>>> import numpy as np
>>> import numpy.linalg as la
>>> np.set_printoptions(precision=2, suppress=True, linewidth=120, sign=" ")
>>> def rd(a):
...     return np.round(a, 2) + 0
... 
>>> W0 = np.load("block7.npy")
>>> W0
array([[ 1,  0,  0,  0,  0],
       [ 0,  3,  0,  0,  0],
       [ 0,  0,  2,  0,  0],
       [ 0,  0,  0,  2,  0],
       [ 0,  0,  0,  0,  3]])
>>> # splits into 5 blocks
>>> low = la.cholesky(W0)
>>> rd(low)
array([[ 1.  ,  0.  ,  0.  ,  0.  ,  0.  ],
       [ 0.  ,  1.73,  0.  ,  0.  ,  0.  ],
       [ 0.  ,  0.  ,  1.41,  0.  ,  0.  ],
       [ 0.  ,  0.  ,  0.  ,  1.41,  0.  ],
       [ 0.  ,  0.  ,  0.  ,  0.  ,  1.73]])
>>> W0 / np.sqrt(np.outer(np.diag(W0), np.diag(W0)))
array([[ 1.,  0.,  0.,  0.,  0.],
       [ 0.,  1.,  0.,  0.,  0.],
       [ 0.,  0.,  1.,  0.,  0.],
       [ 0.,  0.,  0.,  1.,  0.],
       [ 0.,  0.,  0.,  0.,  1.]])
>>> rd(np.prod(np.diag(low)) ** 2), rd(la.det(W0))
(np.float64(36.0), np.float64(36.0))
>>> rd(np.diag(low) ** 2)
array([ 1.,  3.,  2.,  2.,  3.])
>>> x0 = np.ones(5)
>>> for _ in range(5):
...     x0 = W0 @ x0
...     x0 /= la.norm(x0)
...     print(round(x0 @ W0 @ x0, 2))
... 
2.63
2.83
2.92
2.96
2.98
>>> rd(x0)
array([ 0.  ,  0.7 ,  0.09,  0.09,  0.7 ])
>>> A = np.load("run19.npy")
>>> A
array([[  1,   1,   0,   1,  -3,  -3,  -1],
       [  1,   0,   3,   4,  -5,  -3,   2],
       [  4,   3,   0,   5,  -8,  -5,   2],
       [  5,   0,   1,   3,  -8,  -5,   1],
       [  2,   3,   1,   1, -11,  -2,   2],
       [  2,   5,   1,   2, -13,  -4,   2],
       [  4,   3,   2,   1, -14,  -5,   2],
       [  5,   4,   4,   3, -15,  -5,   3],
       [  5,   7,   1,   2, -12,  -2,   1],
       [  3,   7,   1,   2, -12,   1,   0],
       [  0,   8,  -1,   4, -10,   2,  -3],
       [  3,   9,  -3,   5,  -9,   0,  -5],
       [  0,  10,  -1,   2, -10,   0,  -2],
       [ -3,  11,  -3,   2,  -9,  -1,  -3],
       [ -3,   8,  -6,   0,  -8,   0,  -6],
       [ -6,  11,  -3,  -1,  -9,  -3,  -4],
       [ -9,   9,   0,   1,  -6,  -3,  -4],
       [ -9,   7,  -2,  -1,  -8,  -6,  -2],
       [-12,   7,  -3,   2,  -9,  -5,   0],
       [-10,   6,  -4,   3, -10,  -7,   1],
       [ -9,   7,  -2,   5, -10,  -9,   4],
       [-11,   7,  -1,   4, -11,  -9,   3],
       [-14,   7,  -3,   5, -14, -10,   1],
       [-16,   9,  -6,   4, -12, -12,   0],
       [-14,   9,  -8,   6, -13, -12,  -1]])
>>> proj = A @ la.solve(A.T @ A, A.T)
>>> rd(proj @ A[:, 4])
array([ -3.,  -5.,  -8.,  -8., -11., -13., -14., -15., -12., -12., -10.,  -9., -10.,  -9.,  -8.,  -9.,  -6.,  -8.,
        -9., -10., -10., -11., -14., -12., -13.])
>>> np.allclose(proj @ proj, proj)
True
>>> la.matrix_rank(np.eye(25) - proj)
np.int64(18)
